% python3 -q
>>> import numpy as np
>>> import numpy.linalg as la
>>> np.set_printoptions(suppress=True, linewidth=140)
>>> W0 = np.load("case16.npy")
>>> W0
array([[-1,  2,  0],
       [ 2, -3,  0],
       [ 0,  0, -1]])
>>> T = np.stack([W0, 4 * W0, W0[::-1]])
>>> np.round(la.norm(T, axis=(1, 2)), 1)
array([ 4.4, 17.4,  4.4])
>>> la.matrix_rank(T)
array([3, 3, 3])
>>> print(np.round(la.det(T), 1))
[ 1. 64. -1.]
>>> la.matrix_rank(T.reshape(3, -1))
np.int64(2)
>>> x0 = np.array([0, 1, 2])
>>> h = np.maximum(W0 @ x0, 0)
>>> W0 * (h > 1e-9)[:, None]
array([[-1,  2,  0],
       [ 0,  0,  0],
       [ 0,  0,  0]])
>>> print(np.maximum(W0 @ (3 * x0), 0))
[6 0 0]
>>> np.round(np.tanh(W0 @ x0), 1)
array([ 1., -1., -1.])
>>> np.maximum(W0 @ x0, 0) - np.maximum(-W0 @ x0, 0)
array([ 2, -3, -2])
>>> W0.T @ h
array([-2,  4,  0])
>>> np.round(la.det(W0), 1)
np.float64(1.0)
>>> np.round(np.sort(la.eigvals(W0).real), 1)
array([-4.2, -1. ,  0.2])
>>> np.flatnonzero(la.matrix_power((W0 != 0) + (W0.T != 0) + np.eye(3), 3)[2])
array([2])
>>> print(W0 @ W0)
[[ 5 -8  0]
 [-8 13  0]
 [ 0  0  1]]
>>> evals, evecs = la.eig(W0)
>>> np.round(np.sort(la.eigvals(W0.T)), 1)
array([-4.2, -1. ,  0.2])
>>> evals.round(1)
array([ 0.2, -4.2, -1. ])
>>> np.round(W0 @ evecs[:, 0] - evals[0] * evecs[:, 0], 1) + 0
array([0., 0., 0.])
>>> np.round(np.prod(evals), 1)
np.float64(1.0)
>>> X = np.load("out13.npy")
>>> X
array([[ 4,  4,  4,  4,  4,  4,  4],
       [ 4,  8,  8,  8,  8,  8,  8],
       [ 4,  8, 12, 12, 12, 12, 12],
       [ 4,  8, 12, 16, 16, 16, 16],
       [ 4,  8, 12, 16, 20, 20, 20],
       [ 4,  8, 12, 16, 20, 24, 24],
       [ 4,  8, 12, 16, 20, 24, 28]])
>>> # equal to its transpose
>>> B = np.array([[-2, 0, 1],
...     [0, 2, -1],
...     [2, 1, -3],
...     [1, -1, 2],
...     [3, 0, -2],
...     [1, -1, 3],
...     [3, 3, 2]])
>>> np.einsum("ik,kj->ji", X, B)
array([[ 32,  72, 112, 144, 172, 188, 200],
       [ 16,  32,  40,  44,  52,  60,  72],
       [  8,  12,  20,  40,  52,  72,  80]])
>>> la.matrix_rank(np.vstack([X, B.T]))
np.int64(7)
>>> np.einsum("ij->j", X)
array([ 28,  52,  72,  88, 100, 108, 112])
